In [1]: import numpy as np

In [2]: import numpy.linalg as la

In [3]: np.set_printoptions(precision=2, suppress=True, linewidth=200)

In [4]: def rd(a):
   ...:     return np.round(a, 2) + 0
   ...: 

In [5]: W0 = np.array([[1.5, 0.2, -1.6, -1.2, 0.1, 1.0, -1.1, -0.3],
   ...:     [-1.3, 0.3, 0.4, 1.0, 0.7, 0.0, -2.2, 0.7],
   ...:     [-1.2, 0.6, -0.1, 0.6, 0.7, -1.0, -0.3, -0.5],
   ...:     [0.9, -0.6, -0.2, -1.9, -0.9, 1.4, -1.5, 1.2],
   ...:     [-0.4, 0.4, -0.4, 1.7, -1.2, 1.1, 0.1, -0.2],
   ...:     [1.3, -0.3, -0.7, -0.5, 2.3, 1.5, 0.9, 0.9]])

In [6]: U, sig = la.svd(W0)
Traceback (most recent call last):
  Cell In[6], line 1
    U, sig = la.svd(W0)
ValueError: too many values to unpack (expected 2)


In [7]: U, sig, Vh = la.svd(W0, full_matrices=False)

In [8]: print(rd(U.T @ U))
[[1. 0. 0. 0. 0. 0.]
 [0. 1. 0. 0. 0. 0.]
 [0. 0. 1. 0. 0. 0.]
 [0. 0. 0. 1. 0. 0.]
 [0. 0. 0. 0. 1. 0.]
 [0. 0. 0. 0. 0. 1.]]

In [9]: T = np.stack([W0, 3 * W0, W0[::-1]])

In [10]: print(rd(la.norm(T, axis=(1, 2))))
[ 7.1 21.3  7.1]

In [11]: print(T.shape)
(3, 6, 8)

In [12]: print((T @ W0.T).shape)
(3, 6, 6)

In [13]: W0 @ W0
Traceback (most recent call last):
  Cell In[13], line 1
    W0 @ W0
ValueError: matmul: Input operand 1 has a mismatch in its core dimension 0, with gufunc signature (n?,k),(k,m?)->(n?,m?) (size 6 is different from 8)


In [14]: G = W0.T @ W0

In [15]: print(rd(la.svd(W0, compute_uv=False) ** 2))
[22.18 11.03  7.99  5.49  3.49  0.2 ]

In [16]: print(la.matrix_rank(G))
6

In [17]: print(rd(la.eigvalsh(G)[::-1]))
[22.18 11.03  7.99  5.49  3.49  0.2   0.    0.  ]

In [18]: print(rd(np.diag(G)))
[8.04 1.1  3.42 9.55 8.53 7.42 9.21 3.12]

In [19]: print(rd(la.norm(W0)))
7.1

In [20]: W0[:, 8]
Traceback (most recent call last):
  Cell In[20], line 1
    W0[:, 8]
IndexError: index 8 is out of bounds for axis 1 with size 8


In [21]: print(W0.shape)
(6, 8)

In [22]: print(np.unravel_index(np.abs(W0).argmax(), W0.shape))
(np.int64(5), np.int64(4))

In [23]: print(rd(la.svd(W0, compute_uv=False)))
[4.71 3.32 2.83 2.34 1.87 0.45]

In [24]: print(rd(W0.sum(axis=0)))
[ 0.8  0.6 -2.6 -0.3  1.7  4.  -4.1  1.8]

In [25]: print(np.count_nonzero(W0))
47

In [26]: print(rd(W0.sum(axis=1)))
[-1.4 -0.4 -1.2 -1.6  1.1  5.4]

In [27]: print(np.abs(W0).max())
2.3

In [28]: f = np.array([1, 1])

In [29]: print(rd(np.polyval(f, W0[1])))
[-0.3  1.3  1.4  2.   1.7  1.  -1.2  1.7]

In [30]: print(rd(np.convolve(W0[1], f)))
[-1.3 -1.   0.7  1.4  1.7  0.7 -2.2 -1.5  0.7]

In [31]: print(rd(np.array([np.convolve(row, f, "same") for row in W0])))
[[ 1.5  1.7 -1.4 -2.8 -1.1  1.1 -0.1 -1.4]
 [-1.3 -1.   0.7  1.4  1.7  0.7 -2.2 -1.5]
 [-1.2 -0.6  0.5  0.5  1.3 -0.3 -1.3 -0.8]
 [ 0.9  0.3 -0.8 -2.1 -2.8  0.5 -0.1 -0.3]
 [-0.4  0.   0.   1.3  0.5 -0.1  1.2 -0.1]
 [ 1.3  1.  -1.  -1.2  1.8  3.8  2.4  1.8]]

In [32]: cent = np.array([[-2, 2, -1, -3, 5],
    ...:     [3, -4, 5, 0, -1],
    ...:     [-2, 3, 4, -1, 0],
    ...:     [3, -2, -4, 1, 2],
    ...:     [2, -2, 4, -4, -3]])

In [33]: rng = np.random.default_rng(9)

In [34]: A = (rng.random((15, 5)) < 0.25) @ cent

In [35]: print(A)
[[ 0  0  0  0  0]
 [ 3 -2 -4  1  2]
 [ 1 -1  9 -1 -1]
 [ 0  0  0  0  0]
 [ 0  0  0  0  0]
 [ 2 -2  4 -4 -3]
 [ 2 -2  4 -4 -3]
 [ 6 -6  4 -6  3]
 [ 3 -2 -4  1  2]
 [-2  3  4 -1  0]
 [ 3 -4  5  0 -1]
 [ 1  1  3 -7  4]
 [ 0  0  0  0  0]
 [ 0  1  8 -5 -3]
 [-2  2 -1 -3  5]]

In [36]: G = np.cov(A, rowvar=False)

In [37]: print(rd(np.corrcoef(A[:, 4], A[:, 3])[0, 1]))
-0.08

In [38]: print(rd(np.corrcoef(A.T)))
[[ 1.   -0.95  0.01 -0.17  0.03]
 [-0.95  1.   -0.05  0.06  0.08]
 [ 0.01 -0.05  1.   -0.51 -0.52]
 [-0.17  0.06 -0.51  1.   -0.08]
 [ 0.03  0.08 -0.52 -0.08  1.  ]]

In [39]: print(rd(la.eigvalsh(G)[::-1]))
[18.96  9.56  7.07  1.96  0.17]

In [40]: print(np.argwhere(np.triu(np.abs(np.corrcoef(A.T)) > 0.8, 1)))
[[0 1]]

In [41]: print(G.shape)
(5, 5)

In [42]: print(rd(G))
[[ 4.41 -4.6   0.05 -0.94  0.17]
 [-4.6   5.31 -0.46  0.34  0.43]
 [ 0.05 -0.46 14.84 -5.22 -4.98]
 [-0.94  0.34 -5.22  7.07 -0.52]
 [ 0.17  0.43 -4.98 -0.52  6.1 ]]

In [43]: ang = np.radians(30)

In [44]: r_ = np.eye(8)

In [45]: r_[5, 5] = r_[0, 0] = np.cos(ang)

In [46]: r_[5, 0], r_[0, 5] = -np.sin(ang), np.sin(ang)

In [47]: print(rd(r_))
[[ 0.87  0.    0.    0.    0.    0.5   0.    0.  ]
 [ 0.    1.    0.    0.    0.    0.    0.    0.  ]
 [ 0.    0.    1.    0.    0.    0.    0.    0.  ]
 [ 0.    0.    0.    1.    0.    0.    0.    0.  ]
 [ 0.    0.    0.    0.    1.    0.    0.    0.  ]
 [-0.5   0.    0.    0.    0.    0.87  0.    0.  ]
 [ 0.    0.    0.    0.    0.    0.    1.    0.  ]
 [ 0.    0.    0.    0.    0.    0.    0.    1.  ]]

In [48]: M2 = W0 @ r_.T

In [49]: print(np.allclose(la.norm(W0, axis=1), la.norm(M2, axis=1)))
True

In [50]: print(rd(M2))
[[ 1.8   0.2  -1.6  -1.2   0.1   0.12 -1.1  -0.3 ]
 [-1.13  0.3   0.4   1.    0.7   0.65 -2.2   0.7 ]
 [-1.54  0.6  -0.1   0.6   0.7  -0.27 -0.3  -0.5 ]
 [ 1.48 -0.6  -0.2  -1.9  -0.9   0.76 -1.5   1.2 ]
 [ 0.2   0.4  -0.4   1.7  -1.2   1.15  0.1  -0.2 ]
 [ 1.88 -0.3  -0.7  -0.5   2.3   0.65  0.9   0.9 ]]

In [51]: print(rd(np.abs(M2 - W0).max(axis=0)))
[0.6  0.   0.   0.   0.   0.88 0.   0.  ]

In [52]: F = np.load("sample19.npy")

In [53]: print(F)
[[-60.48  -1.63 -60.43  -0.12 -60.41   0.84 -59.91]
 [-57.66  -0.71 -59.98   0.8  -58.24   1.17 -60.05]
 [-60.03   0.09 -60.78  -0.95 -59.22  -1.23 -61.08]
 [-60.64  -1.21 -59.19   0.61 -61.61   0.18 -61.12]
 [-59.92  -0.66 -57.33   0.62 -61.3   -1.55 -59.44]
 [-60.28   0.15 -60.99   1.26 -58.73  -0.15 -61.41]
 [-57.5    0.63 -59.97   0.51 -59.78  -0.51 -59.03]
 [-59.74   1.29 -60.13  -1.48 -60.94   0.57 -60.73]
 [-59.6    0.54 -61.92   0.96 -60.99   0.57 -60.51]
 [-59.9    0.72 -59.92   0.19 -59.65   0.03 -60.28]
 [-59.93   2.01 -59.66  -0.22 -60.81  -0.1  -59.42]
 [-60.97  -0.84 -61.23  -0.73 -59.71   0.76 -61.03]
 [-61.39  -0.92 -59.63   0.65 -59.82   0.45 -60.15]
 [-60.44  -0.24 -59.91  -0.26 -59.51  -0.01 -60.52]
 [-60.27   0.45 -59.48  -0.22 -59.03   0.67 -60.06]
 [-60.26   1.85 -59.18  -0.23 -60.26  -1.41 -60.02]
 [-59.61  -0.8  -58.94  -0.12 -59.51  -0.3  -58.35]
 [-59.02   1.   -59.73  -0.73 -60.99  -1.05 -59.97]
 [-60.42   0.08 -61.37   1.26 -59.27   0.34 -60.13]
 [-60.01  -0.41 -58.85   0.43 -58.84  -1.77 -59.62]
 [-60.8    0.02 -60.9    1.   -59.51   0.41 -61.13]
 [-60.99  -0.02 -60.5    1.08 -59.01   1.17 -61.29]
 [-60.07  -0.69 -60.71   1.08 -60.75  -0.52 -60.88]
 [-61.66   0.37 -59.34  -0.84 -60.68  -0.73 -60.33]
 [-60.99   0.7  -61.51   0.2  -58.51   1.06 -60.93]
 [-60.86   0.05 -58.44   0.43 -59.98   0.13 -61.08]
 [-59.86   0.96 -58.58   0.47 -61.21   0.47 -58.95]
 [-59.47   0.19 -61.37   2.03 -61.1    0.48 -59.92]
 [-60.05   0.31 -59.33   0.19 -60.97  -2.24 -59.22]
 [-60.3    1.45 -60.66   1.15 -60.97   0.48 -58.32]
 [-62.94  -0.05 -59.34  -0.28 -60.02   0.68 -59.94]
 [-58.87  -1.11 -59.73  -1.   -60.03   0.26 -59.76]]

In [54]: Ac = F - F.mean(axis=0)

In [55]: evecs = la.svd(Ac)[2][:1]

In [56]: M2 = Ac - Ac @ evecs.T @ evecs

In [57]: print(la.norm(M2, axis=1).round(6).argmax())
1

In [58]: print(rd(M2.std(axis=0)))
[0.96 0.85 0.62 0.76 0.76 0.62 0.6 ]

In [59]: print(rd(la.norm(M2) / la.norm(Ac)))
0.83

In [60]: print(rd(np.cov(Ac @ evecs.T, rowvar=False)))
1.78

In [61]: print(rd(np.diag(evecs.T @ evecs)))
[0.06 0.02 0.37 0.03 0.13 0.22 0.17]

In [62]: X = np.array([[1, 0, 0], [1, 1, 0], [0, 1, 1]])

In [63]: # triangular, det is the product of the diagonal

In [64]: T = np.stack([X, -1 * X, X[::-1]])

In [65]: print(rd(la.det(T)))
[ 1. -1. -1.]

In [66]: print(T.shape)
(3, 3, 3)

In [67]: M2 = np.array([[0, 0], [-1, -3], [0, -3], [-4, -4]])

In [68]: cent = np.array([[3, 1, 0, 1, 1], [0, 2, 3, 3, 3]])

In [69]: data = M2 @ cent + 0.05 * rng.normal(size=(4, 5))

In [70]: print(rd(data))
[[  0.01   0.02  -0.07  -0.01   0.04]
 [ -2.95  -7.06  -8.97  -9.98 -10.02]
 [  0.1   -6.06  -9.01  -8.98  -8.99]
 [-12.01 -11.93 -11.93 -15.95 -15.95]]

In [71]: vec = np.array([0, 3, -1])

In [72]: y = X @ vec

In [73]: b, lr = np.zeros(3), 1 / la.norm(X, 2) ** 2

In [74]: for i in range(5):
    ...:     b -= lr * X.T @ (X @ b - y)
    ...:     if i % 1 == 0: print(i, round(la.norm(X @ b - y), 2))
    ...: 
0 1.08
1 0.99
2 0.93
3 0.87
4 0.82

In [75]: print(rd(la.cond(X)))
4.05

In [76]: print(rd(b))
[0.61 1.91 0.34]

In [77]: lab = rng.permutation(3)

In [78]: print(lab)
[2 0 1]

In [79]: M2 = X[lab][:, lab]

In [80]: print(rd(np.sort(np.abs(la.eigvals(M2)))))
[1. 1. 1.]

In [81]: print(np.diag(M2))
[1 1 1]

In [82]: print(rd(la.det(M2)), rd(la.det(X[lab])))
1.0 1.0

In [83]: K = np.loadtxt("data.csv", delimiter=",")

In [84]: print(K)
[[ 2.98  0.    0.99  3.05  1.01  0.01]
 [ 3.    0.01  0.99  3.03  1.01  0.  ]
 [ 3.01  0.03  1.02  3.01  1.04  0.01]
 [ 3.01  0.01  0.97  3.01  1.01 -0.01]
 [ 3.01  0.    1.01  2.96  1.04  0.01]
 [ 2.97  0.01  1.01  2.99  1.02  0.01]
 [ 3.01 -0.01  1.    3.01  0.97 -0.02]
 [ 2.98 -0.01  1.    2.97  1.   -0.02]
 [ 3.01 -0.01  1.03  3.03  1.01 -0.03]
 [ 3.02 -0.02  1.02  2.97  0.98  0.  ]
 [ 2.97 -0.01  1.04  3.01  1.01  0.03]
 [ 2.98  0.    1.02  3.01  0.98  0.02]
 [ 3.01 -0.01  1.    2.98  1.03  0.01]
 [ 3.03  0.02  0.99  3.    1.01  0.01]
 [ 3.02  0.98  3.03  2.99  1.    0.03]
 [ 2.99  0.98  3.01  2.98  1.02 -0.01]
 [ 2.99  1.03  3.    2.99  0.97  0.01]
 [ 2.99  1.    2.98  3.    1.05 -0.02]
 [ 2.99  1.    3.03  2.99  1.02  0.  ]
 [ 3.    1.01  3.03  3.01  0.97  0.04]
 [ 3.01  1.01  2.98  3.02  1.01  0.  ]
 [ 2.99  1.02  3.    3.02  0.99  0.  ]
 [ 2.98  0.99  3.01  2.98  1.    0.  ]
 [ 2.99  1.02  3.02  2.99  0.98  0.01]
 [ 3.02  1.04  3.02  3.05  1.01  0.05]
 [ 3.04  0.97  2.99  2.97  0.98 -0.01]
 [ 2.97  0.99  3.01  2.98  1.02 -0.04]
 [ 3.    0.99  3.    2.98  1.02  0.01]]

In [85]: Ac = (K - K.mean(axis=0)) / K.std(axis=0)

In [86]: print(rd(Ac.std(axis=0)))
[1. 1. 1. 1. 1. 1.]

In [87]: b = la.lstsq(np.delete(Ac, 2, axis=1), Ac[:, 2])[0]

In [88]: print(np.abs(b).argmax())
1

In [89]: Ac = K - K.mean(axis=0)

In [90]: evecs = la.svd(Ac)[2][:2]

In [91]: M2 = Ac - Ac @ evecs.T @ evecs

In [92]: print(rd(la.norm(M2) / la.norm(Ac)))
0.03

In [93]: print(rd((Ac @ evecs.T).std(axis=0)))
[1.12 0.03]

In [94]: print(la.norm(M2, axis=1).round(6).argmax())
17

In [95]: print(rd(np.diag(evecs.T @ evecs)))
[0.01 0.34 0.84 0.61 0.02 0.18]

In [96]: D = la.norm(K[:, None] - K[None], axis=-1)

In [97]: print(D[10].round(6).argsort(kind="stable")[:4])
[10 11  5  0]

In [98]: print(rd(la.norm(K - K.mean(axis=0), axis=1)))
[1.14 1.13 1.09 1.15 1.12 1.11 1.13 1.13 1.1  1.12 1.09 1.11 1.13 1.13 1.13 1.11 1.13 1.09 1.14 1.14 1.1  1.12 1.12 1.14 1.15 1.09 1.12 1.11]

In [99]: print(D.mean(axis=1).argmax())
24

In [100]: print(D.shape)
(28, 28)

In [101]: print(np.flatnonzero(D[10] < D.mean() / 2))
[ 0  1  2  3  4  5  6  7  8  9 10 11 12 13]

In [102]: print(np.unravel_index(D.round(6).argmax(), D.shape))
(np.int64(3), np.int64(24))

In [103]: print(la.matrix_rank(D ** 2))
8

In [104]: M2 = np.c_[K[:, :2] @ np.array([[-3, 3], [8, 7]]), np.array([1, 1, 2, 2, 0, 1, 1, 2, 1, 2, 0, 0, 0, 0, 0, 0, 0, 0, 2, 1, 1, 0, 1, 0, 0, 0, 2, 0])]

In [105]: print(rd(M2))
[[-8.94  8.94  1.  ]
 [-8.92  9.07  1.  ]
 [-8.79  9.24  2.  ]
 [-8.95  9.1   2.  ]
 [-9.03  9.03  0.  ]
 [-8.83  8.98  1.  ]
 [-9.11  8.96  1.  ]
 [-9.02  8.87  2.  ]
 [-9.11  8.96  1.  ]
 [-9.22  8.92  2.  ]
 [-8.99  8.84  0.  ]
 [-8.94  8.94  0.  ]
 [-9.11  8.96  0.  ]
 [-8.93  9.23  0.  ]
 [-1.22 15.92  0.  ]
 [-1.13 15.83  0.  ]
 [-0.73 16.18  0.  ]
 [-0.97 15.97  0.  ]
 [-0.97 15.97  2.  ]
 [-0.92 16.07  1.  ]
 [-0.95 16.1   1.  ]
 [-0.81 16.11  0.  ]
 [-1.02 15.87  1.  ]
 [-0.81 16.11  0.  ]
 [-0.74 16.34  0.  ]
 [-1.36 15.91  0.  ]
 [-0.99 15.84  2.  ]
 [-1.08 15.93  0.  ]]

In [106]: print(rd(la.lstsq(K, M2[:, 0])[0]))
[-3.  8.  0.  0.  0.  0.]

In [107]: print(rd(la.norm(la.qr(K)[0].T @ M2, axis=0) ** 2 / ((M2 ** 2).sum(axis=0) + 1e-12)))
[1.   1.   0.58]

In [108]: print(la.matrix_rank(M2))
3

In [109]: M2 = np.array([[-3, 2, 1, 0, -3, 2, 3],
     ...:     [0, -1, 2, 3, 0, 2, 0],
     ...:     [-3, -3, 1, -1, 3, 1, -2],
     ...:     [1, -1, 3, -1, -1, -2, -3],
     ...:     [0, 2, 3, -3, -1, 3, 1],
     ...:     [0, 1, -2, -1, 0, 1, 0],
     ...:     [-2, 2, -3, -3, 0, -1, 3]])

In [110]: cent = np.array([[-1, -2, -2], [-1, 2, 2], [1, -2, 0]])

In [111]: E = np.block([[M2, np.zeros((7, 3))], [np.zeros((3, 7)), cent]])

In [112]: print(E)
[[-3.  2.  1.  0. -3.  2.  3.  0.  0.  0.]
 [ 0. -1.  2.  3.  0.  2.  0.  0.  0.  0.]
 [-3. -3.  1. -1.  3.  1. -2.  0.  0.  0.]
 [ 1. -1.  3. -1. -1. -2. -3.  0.  0.  0.]
 [ 0.  2.  3. -3. -1.  3.  1.  0.  0.  0.]
 [ 0.  1. -2. -1.  0.  1.  0.  0.  0.  0.]
 [-2.  2. -3. -3.  0. -1.  3.  0.  0.  0.]
 [ 0.  0.  0.  0.  0.  0.  0. -1. -2. -2.]
 [ 0.  0.  0.  0.  0.  0.  0. -1.  2.  2.]
 [ 0.  0.  0.  0.  0.  0.  0.  1. -2.  0.]]

In [113]: # 2 groups of indices that never mix

In [114]: U, sig = la.svd(E)
Traceback (most recent call last):
  Cell In[114], line 1
    U, sig = la.svd(E)
ValueError: too many values to unpack (expected 2)


In [115]: U, sig, Vh = la.svd(E, full_matrices=False)

In [116]: print(rd(U.T @ U))
[[1. 0. 0. 0. 0. 0. 0. 0. 0. 0.]
 [0. 1. 0. 0. 0. 0. 0. 0. 0. 0.]
 [0. 0. 1. 0. 0. 0. 0. 0. 0. 0.]
 [0. 0. 0. 1. 0. 0. 0. 0. 0. 0.]
 [0. 0. 0. 0. 1. 0. 0. 0. 0. 0.]
 [0. 0. 0. 0. 0. 1. 0. 0. 0. 0.]
 [0. 0. 0. 0. 0. 0. 1. 0. 0. 0.]
 [0. 0. 0. 0. 0. 0. 0. 1. 0. 0.]
 [0. 0. 0. 0. 0. 0. 0. 0. 1. 0.]
 [0. 0. 0. 0. 0. 0. 0. 0. 0. 1.]]

In [117]: print(rd(Vh @ Vh.T))
[[1. 0. 0. 0. 0. 0. 0. 0. 0. 0.]
 [0. 1. 0. 0. 0. 0. 0. 0. 0. 0.]
 [0. 0. 1. 0. 0. 0. 0. 0. 0. 0.]
 [0. 0. 0. 1. 0. 0. 0. 0. 0. 0.]
 [0. 0. 0. 0. 1. 0. 0. 0. 0. 0.]
 [0. 0. 0. 0. 0. 1. 0. 0. 0. 0.]
 [0. 0. 0. 0. 0. 0. 1. 0. 0. 0.]
 [0. 0. 0. 0. 0. 0. 0. 1. 0. 0.]
 [0. 0. 0. 0. 0. 0. 0. 0. 1. 0.]
 [0. 0. 0. 0. 0. 0. 0. 0. 0. 1.]]

In [118]: print(rd(sig))
[8.66 6.76 5.51 5.13 4.29 3.22 1.91 1.5  0.98 0.04]

In [119]: print(rd(np.sqrt((sig ** 2).sum())), rd(la.norm(E)))
14.59 14.59

In [120]: print((sig > 1e-8).sum())
10

In [121]: print(np.abs(U[:, 0]).round(6).argmax())
6

In [122]: print(U.shape, sig.shape, Vh.shape)
(10, 10) (10,) (10, 10)
